$ python3 -q
>>> import numpy as np
>>> np.set_printoptions(precision=3, suppress=True, linewidth=100)
>>> rd = lambda a: np.round(a, 3) + 0
>>> K = np.loadtxt("block19.csv", delimiter=",")
>>> K
array([[-0.896,  0.433,  0.701, -1.941, -0.217,  0.997, -0.477, -0.217, -0.971, -1.221],
       [-0.69 , -0.442,  0.461,  0.521, -0.131, -0.244, -0.022,  1.133, -2.117, -1.414],
       [-0.022,  0.363, -0.864, -0.345,  0.927,  1.737,  0.657, -0.24 ,  0.026, -1.907],
       [ 0.124, -0.648, -0.377,  2.51 ,  0.849, -0.21 , -0.808, -0.121, -0.822, -0.133],
       [ 0.34 ,  1.262,  1.616, -0.227, -1.965, -0.322, -0.121,  0.346, -0.727, -0.005],
       [-0.196, -1.516, -1.067,  0.342,  1.166,  0.54 ,  1.83 ,  0.403,  0.426, -0.252],
       [-1.083, -0.203,  0.728, -1.151,  0.567, -0.432, -0.362, -1.696, -0.477, -1.479],
       [ 1.257, -2.057,  1.003,  1.076, -0.279,  0.647, -0.329, -0.518,  0.389,  0.018],
       [-1.67 , -0.079, -0.439,  0.778, -0.715, -0.438,  1.491,  1.383,  0.435,  0.616],
       [-0.828, -0.71 ,  1.19 , -1.312,  0.528, -0.315, -0.809, -0.903,  0.849,  1.45 ],
       [ 1.044,  0.392, -0.309, -0.012,  1.522, -0.152, -1.328, -1.8  ,  0.479, -0.295],
       [ 0.233,  1.085,  0.982, -0.069, -1.66 ,  0.491, -0.341,  0.391,  1.172, -1.47 ],
       [ 1.341,  0.175, -0.695,  0.211, -0.79 ,  0.146,  2.161, -1.069,  0.147, -0.401],
       [ 0.35 ,  1.248, -0.234,  1.852,  0.82 , -1.325, -0.754,  0.251,  0.848,  0.237],
       [ 1.376,  2.136,  0.968, -0.538, -0.931, -0.414,  0.166, -0.007,  0.34 , -0.372],
       [ 0.524, -0.899, -1.091, -1.681,  1.324,  0.975, -0.46 ,  0.236, -0.864, -0.429],
       [-0.713,  0.777, -1.399,  0.61 , -0.168, -1.299, -0.314, -0.846,  0.477,  1.674],
       [ 0.019, -1.606,  0.945,  0.972,  0.785,  1.171,  0.203, -0.046,  0.797, -1.385],
       [-2.53 , -0.939, -0.228,  0.171,  0.918, -0.006,  0.562,  0.653, -0.065,  0.215],
       [ 1.447,  0.309,  0.449,  0.563,  0.065, -1.203, -1.66 , -1.418, -0.09 ,  0.254],
       [-0.203, -1.561,  0.588, -0.945,  0.608,  1.166,  0.238,  0.524,  0.411,  1.748]])
>>> W2 = K[[3, 18]].astype(float)
>>> for _ in range(5):
...     lab = np.linalg.norm(K[:, None] - W2, axis=-1).argmin(axis=1)
...     W2 = np.array([K[lab == j].mean(axis=0) for j in range(2)])
... 
>>> lab
array([1, 1, 1, 0, 0, 1, 1, 0, 1, 1, 0, 0, 0, 0, 0, 1, 0, 1, 1, 0, 1])
>>> rd(W2[1] - W2[0])
array([-1.369, -1.119, -0.116, -1.015,  0.777,  0.832,  0.592,  0.591, -0.362, -0.32 ])
>>> np.abs(W2[1] - W2[0]).argmax()
np.int64(0)
>>> np.bincount(lab)
array([10, 11])
>>> lab = K[:, 4] > np.median(K[:, 4])
>>> f = K[lab].mean(axis=0) - K[~lab].mean(axis=0)
>>> rd((((K - K.mean(axis=0)) @ f > 0) == lab).mean())
np.float64(0.905)
>>> rd(f)
array([-0.306, -0.8  , -0.631,  0.201,  1.518,  0.524,  0.001, -0.027,  0.085, -0.289])
>>> rng = np.random.default_rng(24)
>>> lab = rng.permutation(10)
>>> out = K[:, lab] * rng.choice([-1, 1], 10)
>>> out
array([[ 0.217,  0.896,  0.997, -0.477,  1.941,  0.701, -0.433, -1.221, -0.217,  0.971],
       [ 0.131,  0.69 , -0.244, -0.022, -0.521,  0.461,  0.442, -1.414,  1.133,  2.117],
       [-0.927,  0.022,  1.737,  0.657,  0.345, -0.864, -0.363, -1.907, -0.24 , -0.026],
       [-0.849, -0.124, -0.21 , -0.808, -2.51 , -0.377,  0.648, -0.133, -0.121,  0.822],
       [ 1.965, -0.34 , -0.322, -0.121,  0.227,  1.616, -1.262, -0.005,  0.346,  0.727],
       [-1.166,  0.196,  0.54 ,  1.83 , -0.342, -1.067,  1.516, -0.252,  0.403, -0.426],
       [-0.567,  1.083, -0.432, -0.362,  1.151,  0.728,  0.203, -1.479, -1.696,  0.477],
       [ 0.279, -1.257,  0.647, -0.329, -1.076,  1.003,  2.057,  0.018, -0.518, -0.389],
       [ 0.715,  1.67 , -0.438,  1.491, -0.778, -0.439,  0.079,  0.616,  1.383, -0.435],
       [-0.528,  0.828, -0.315, -0.809,  1.312,  1.19 ,  0.71 ,  1.45 , -0.903, -0.849],
       [-1.522, -1.044, -0.152, -1.328,  0.012, -0.309, -0.392, -0.295, -1.8  , -0.479],
       [ 1.66 , -0.233,  0.491, -0.341,  0.069,  0.982, -1.085, -1.47 ,  0.391, -1.172],
       [ 0.79 , -1.341,  0.146,  2.161, -0.211, -0.695, -0.175, -0.401, -1.069, -0.147],
       [-0.82 , -0.35 , -1.325, -0.754, -1.852, -0.234, -1.248,  0.237,  0.251, -0.848],
       [ 0.931, -1.376, -0.414,  0.166,  0.538,  0.968, -2.136, -0.372, -0.007, -0.34 ],
       [-1.324, -0.524,  0.975, -0.46 ,  1.681, -1.091,  0.899, -0.429,  0.236,  0.864],
       [ 0.168,  0.713, -1.299, -0.314, -0.61 , -1.399, -0.777,  1.674, -0.846, -0.477],
       [-0.785, -0.019,  1.171,  0.203, -0.972,  0.945,  1.606, -1.385, -0.046, -0.797],
       [-0.918,  2.53 , -0.006,  0.562, -0.171, -0.228,  0.939,  0.215,  0.653,  0.065],
       [-0.065, -1.447, -1.203, -1.66 , -0.563,  0.449, -0.309,  0.254, -1.418,  0.09 ],
       [-0.608,  0.203,  1.166,  0.238,  0.945,  0.588,  1.561,  1.748,  0.524, -0.411]])
>>> U, _, VT = np.linalg.svd(K.T @ out)
>>> lab
array([4, 0, 5, 6, 3, 2, 1, 9, 7, 8])
>>> rd(U @ VT)
array([[ 0., -1.,  0.,  0.,  0.,  0.,  0.,  0.,  0.,  0.],
       [ 0.,  0.,  0.,  0.,  0.,  0., -1.,  0.,  0.,  0.],
       [ 0.,  0.,  0.,  0.,  0.,  1.,  0.,  0.,  0.,  0.],
       [ 0.,  0.,  0.,  0., -1.,  0.,  0.,  0.,  0.,  0.],
       [-1.,  0.,  0.,  0.,  0.,  0.,  0.,  0.,  0.,  0.],
       [ 0.,  0.,  1.,  0.,  0.,  0.,  0.,  0.,  0.,  0.],
       [ 0.,  0.,  0.,  1.,  0.,  0.,  0.,  0.,  0.,  0.],
       [ 0.,  0.,  0.,  0.,  0.,  0.,  0.,  0.,  1.,  0.],
       [ 0.,  0.,  0.,  0.,  0.,  0.,  0.,  0.,  0., -1.],
       [ 0.,  0.,  0.,  0.,  0.,  0.,  0.,  1.,  0.,  0.]])
>>> W0 = np.loadtxt("m.csv", delimiter=",")
>>> W0
array([[-2.705,  2.66 , -3.167,  1.382,  6.804, -3.078,  5.23 ,  0.517,  0.053, 10.981,  3.834,
         4.478, -0.208],
       [-3.04 ,  4.673, -2.414,  3.233,  8.513, -2.686,  1.041, -0.597,  1.443,  8.271,  2.873,
         3.882, -0.259],
       [ 3.421, -0.172,  0.902, -1.678,  6.049, -5.865, -3.313, -3.38 ,  5.803, -2.56 ,  2.359,
         2.161, -5.561],
       [-3.793,  0.255, -2.726,  4.266,  6.857, -2.38 ,  1.132, -1.596, -0.678, 10.493,  3.067,
         6.07 , -0.571],
       [ 4.419,  1.193,  1.468, -0.356,  5.802, -6.98 , -3.428, -2.48 ,  4.485, -2.577,  2.094,
         3.048, -6.074],
       [ 3.698,  1.392,  3.639, -1.102,  6.186, -5.616, -3.447, -3.362,  6.412, -0.839,  2.856,
         3.96 , -5.133],
       [-2.313,  3.287, -2.159,  6.314,  7.905, -1.667,  3.419, -1.808,  0.921, 11.227,  1.874,
         5.316, -1.612],
       [ 3.967, -0.306,  1.828, -1.616,  4.928, -5.772, -3.601, -2.321,  3.303, -2.744,  2.268,
         4.886, -5.202],
       [ 3.875,  3.017,  1.842, -3.128,  6.984, -7.041, -2.041, -4.587,  6.462, -1.863,  2.02 ,
         3.234, -5.029],
       [-3.204,  0.339, -2.292,  4.206,  9.411, -3.64 , -0.274, -1.117, -0.016, 12.915,  2.066,
         4.926, -1.565],
       [ 1.842,  2.436,  0.86 , -2.566,  6.344, -4.871, -3.715, -1.987,  3.932, -3.45 ,  1.784,
         2.427, -5.547],
       [-4.395,  2.04 , -2.589,  2.22 ,  7.892, -0.748,  2.317,  0.587,  0.298, 10.891,  2.223,
         5.321,  0.096],
       [ 3.02 ,  0.438,  0.938, -0.777,  6.456, -6.988, -4.692, -3.464,  4.557, -2.085,  3.962,
         3.003, -6.574],
       [ 6.173,  1.022,  3.418, -1.374,  5.438, -5.84 , -3.629, -3.561,  3.675, -1.131,  2.187,
         3.612, -7.322],
       [ 2.012,  1.084,  1.851, -1.094,  6.523, -6.222, -2.794, -3.491,  3.48 , -3.467,  2.707,
         1.76 , -5.945],
       [ 2.061,  0.332,  1.595, -2.082,  4.953, -5.757, -3.645, -2.421,  5.973, -2.616,  2.475,
         5.029, -6.192],
       [ 1.943,  2.894,  2.683, -1.996,  4.941, -6.527, -2.113, -3.106,  2.047, -0.48 ,  2.851,
         3.395, -5.55 ],
       [ 4.09 ,  1.677,  1.695, -2.605,  6.2  , -5.702, -3.482, -1.393,  5.629, -4.657,  2.994,
         3.725, -6.258],
       [-2.411,  1.88 , -2.76 ,  2.473,  8.041, -0.537,  3.173, -0.289, -2.088, 11.856,  3.614,
         5.869, -0.557],
       [ 3.117,  0.895,  1.446, -1.288,  6.007, -6.317, -4.069, -3.576,  5.271, -2.87 ,  4.015,
         5.449, -4.952],
       [-4.897, -0.882, -2.966,  2.603,  8.436, -3.331,  4.151,  0.597, -1.279,  9.553,  2.584,
         4.968, -1.985],
       [ 4.925,  1.599,  0.169, -1.007,  5.365, -6.742, -3.408, -3.387,  4.52 , -2.694,  1.02 ,
         4.546, -4.584],
       [-5.258,  2.49 , -2.056,  3.842,  8.565, -2.516,  3.767, -1.443,  0.197,  9.646,  0.726,
         5.618, -0.054],
       [-3.049,  3.217, -1.952,  3.226,  7.838, -1.262,  4.541, -0.564, -0.528, 10.247,  3.147,
         4.453, -0.143],
       [ 3.149,  1.504,  2.032, -2.376,  6.522, -4.959, -4.204, -2.078,  4.208, -2.265,  3.37 ,
         3.664, -6.096],
       [ 3.575,  1.494,  1.835, -2.461,  6.824, -6.01 , -3.839, -3.506,  7.308, -2.697, -0.372,
         3.927, -8.926],
       [ 3.644,  0.992,  2.466, -2.116,  6.235, -5.783, -2.206, -3.431,  5.078, -2.164,  3.412,
         4.657, -6.055],
       [-2.051,  2.186, -3.96 ,  3.984,  8.286, -1.643,  2.076, -0.506, -0.543,  8.804,  1.449,
         4.601, -0.461],
       [-4.071,  2.124, -2.204,  4.124,  7.834, -2.794,  2.935, -0.194, -1.203,  9.879,  3.478,
         5.382, -0.356],
       [-3.817,  2.821, -2.554,  5.133,  9.505, -1.538,  0.554,  0.452, -1.748,  9.325,  3.821,
         5.194, -0.93 ],
       [-4.961,  2.958, -2.253,  2.593,  7.638, -2.13 ,  2.031, -1.68 , -3.217, 10.592,  1.866,
         5.741, -0.013],
       [ 2.438,  1.791,  0.679, -3.972,  4.711, -6.746, -3.51 , -0.985,  6.983, -2.429,  3.923,
         4.065, -4.953],
       [-3.643,  1.816, -0.417,  2.964,  7.082, -1.996,  2.554, -0.19 , -0.442,  9.768,  3.207,
         4.513,  1.105],
       [-3.619,  1.867, -0.457,  3.907,  9.261, -3.551,  1.859, -0.405, -0.498, 10.653,  4.149,
         6.934,  1.613]])
>>> W1 = np.array([[1, 2, 3, 0, 3],
...     [2, 0, 0, 0, 3],
...     [1, 0, 0, 0, 3],
...     [1, 0, 2, 3, 1],
...     [0, 0, 2, 0, 3],
...     [1, 1, 2, 0, 3],
...     [3, 0, 2, 1, 1],
...     [3, 3, 2, 0, 3],
...     [2, 2, 1, 1, 2],
...     [0, 3, 0, 1, 2]])
>>> coef = np.array([-1, 0, -2, 0, 2])
>>> H = np.maximum(K @ W1 + coef, 0)
>>> (H > 0).astype(int)
array([[0, 0, 0, 0, 0],
       [0, 0, 0, 0, 0],
       [1, 0, 1, 0, 1],
       [0, 0, 1, 1, 1],
       [1, 0, 0, 0, 1],
       [1, 1, 1, 1, 1],
       [0, 0, 0, 0, 0],
       [0, 1, 1, 1, 1],
       [1, 1, 0, 1, 1],
       [0, 1, 0, 0, 1],
       [0, 0, 0, 0, 1],
       [1, 1, 0, 0, 1],
       [1, 0, 1, 1, 1],
       [1, 1, 1, 1, 1],
       [1, 1, 0, 0, 1],
       [0, 0, 0, 0, 1],
       [0, 1, 0, 1, 0],
       [1, 0, 1, 1, 1],
       [0, 0, 0, 1, 0],
       [0, 0, 0, 1, 1],
       [0, 1, 1, 0, 1]])
>>> np.linalg.matrix_rank(H)
np.int64(5)
>>> W2 = np.array([[0, 1], [2, -2], [3, 1], [0, -1], [2, -1]])
>>> W1 @ W2
array([[19, -3],
       [ 6, -1],
       [ 6, -2],
       [ 8, -1],
       [12, -1],
       [14, -2],
       [ 8,  3],
       [18, -4],
       [11, -4],
       [10, -9]])
